$ python3 -q
>>> import numpy as np
>>> np.set_printoptions(precision=3, suppress=True, linewidth=100)
>>> rnd = lambda a: np.round(a, 3) + 0
>>> F = np.loadtxt("run7.csv", delimiter=",")
>>> print(F)
[[-1.  0.  0.  0.  0.  0.  0.  0.  0.  0.  0.  0.  0.  0.  0.  0.]
 [ 0.  1.  0.  0.  0.  0.  0.  0.  0.  0.  0.  0.  0.  0.  0.  0.]
 [ 0.  0.  1.  0.  0.  0.  0.  0.  0.  0.  0.  0.  0.  0.  0.  0.]
 [ 0.  0.  0.  1.  0.  0.  0.  0.  0.  0.  0.  0.  0.  0.  0.  0.]
 [ 0.  0.  0.  0.  1.  0.  0.  0.  0.  0.  0.  0.  0.  0.  0.  0.]
 [ 0.  0.  0.  0.  0.  1.  0.  0.  0.  0.  0.  0.  0.  0.  0.  0.]
 [ 0.  0.  0.  0.  0.  0.  1.  0.  0.  0.  0.  0.  0.  0.  0.  0.]
 [ 0.  0.  0.  0.  0.  0.  0.  1.  0.  0.  0.  0.  0.  0.  0.  0.]
 [ 0.  0.  0.  0.  0.  0.  0.  0. -1.  0.  0.  0.  0.  0.  0.  0.]
 [ 0.  0.  0.  0.  0.  0.  0.  0.  0.  1.  0.  0.  0.  0.  0.  0.]
 [ 0.  0.  0.  0.  0.  0.  0.  0.  0.  0.  1.  0.  0.  0.  0.  0.]
 [ 0.  0.  0.  0.  0.  0.  0.  0.  0.  0.  0.  1.  0.  0.  0.  0.]
 [ 0.  0.  0.  0.  0.  0.  0.  0.  0.  0.  0.  0.  1.  0.  0.  0.]
 [ 0.  0.  0.  0.  0.  0.  0.  0.  0.  0.  0.  0.  0.  1.  0.  0.]
 [ 0.  0.  0.  0.  0.  0.  0.  0.  0.  0.  0.  0.  0.  0.  1.  0.]
 [ 0.  0.  0.  0.  0.  0.  0.  0.  0.  0.  0.  0.  0.  0.  0.  1.]]
>>> # symmetric, so the eigenvalues are real
>>> print(F[:, 7] @ F[:, 10])
0.0
>>> print([int(np.linalg.matrix_rank(np.linalg.matrix_power(F, p))) for p in range(1, 17)])
[16, 16, 16, 16, 16, 16, 16, 16, 16, 16, 16, 16, 16, 16, 16, 16]
>>> print(np.linalg.matrix_rank(F - F[0, 0] * np.eye(16)))
14
>>> x0 = np.array([5, 6, 4, 6, 8, 0, 3, 6, 8, 7, 8, 9, 2, 7, 1, 1])
>>> print(rnd(np.abs(np.linalg.eigvals(F))))
[1. 1. 1. 1. 1. 1. 1. 1. 1. 1. 1. 1. 1. 1. 1. 1.]
>>> arr = np.load("w.npy")
>>> print(arr)
[[ -1.021   0.268   1.09   -5.062]
 [ -7.512   0.126   1.34    4.217]
 [ -3.413   0.898   0.321  -1.331]
 [ -1.405  -2.704  -0.653  -0.067]
 [ -0.714  -0.347  -1.397   3.085]
 [ -2.498  -0.072  -1.764   3.017]
 [ -3.047   0.615   3.19   10.251]
 [  3.085   0.129   0.562  -0.652]
 [-10.302  -1.516  -2.524   3.404]
 [ -2.412   4.353   1.431   2.631]
 [ -4.915  -1.759  -0.898   8.712]
 [ -4.098   0.296  -2.625  -0.197]
 [  7.574  -3.322  -0.878   0.682]
 [ -1.512   0.713   1.219   3.087]
 [  0.825   0.363   2.468  -2.891]
 [ -6.178  -1.953  -2.838  -4.482]
 [  1.462  -0.916  -3.025  -4.353]
 [  2.323  -4.345  -1.069   1.469]
 [ -5.669   6.229   2.504   0.049]
 [  2.876  -0.572   2.355  -0.43 ]
 [ 11.396   2.521   0.79    2.655]
 [  7.692   2.471  -0.092  -2.38 ]
 [  1.976  -1.223   1.714   0.905]
 [ -6.477  -1.595  -0.008  -0.827]
 [ 11.512   0.798   0.457   0.221]
 [  4.564   1.948  -2.038   1.536]
 [  2.037  -1.915   0.681  -0.055]
 [  1.968  -1.665  -4.526   4.225]
 [ -1.586   0.762   1.466  -3.115]
 [ -5.14    5.409  -0.778   3.091]
 [ -1.758  -0.051  -1.567  -6.78 ]
 [-10.066  -0.778   0.604   2.161]
 [  1.164  -3.207  -0.035   0.307]
 [  2.582  -2.988  -2.541  -1.635]
 [  0.116   0.426   0.175   0.646]
 [  1.274   1.199  -1.755  -2.613]
 [ -0.022   2.176   0.62    0.093]
 [  5.73    2.895  -0.341   0.506]
 [  0.027   2.756   1.076  -6.716]
 [ -0.984   0.838  -2.765   1.557]
 [ -3.228   0.793   0.198  -7.46 ]
 [ -2.621  -1.563  -1.402   5.479]
 [  2.287   3.729   0.992   2.809]
 [  1.523  -0.036   1.935   3.151]
 [ -3.133  -0.07    0.712  -4.834]
 [ -1.801   1.865   3.848   1.014]]
>>> rng = np.random.default_rng(922)
>>> z = rng.permutation(16)
>>> print(z)
[ 3 15  5 10  1  4  7  0 12  6 13 11  8 14  2  9]
>>> out = F[z][:, z]
>>> print(rnd(np.linalg.det(out)), rnd(np.linalg.det(F[z])))
1.0 -1.0
>>> print(np.trace(out))
12.0
>>> print(rnd(np.sort(np.abs(np.linalg.eigvals(out)))))
[1. 1. 1. 1. 1. 1. 1. 1. 1. 1. 1. 1. 1. 1. 1. 1.]
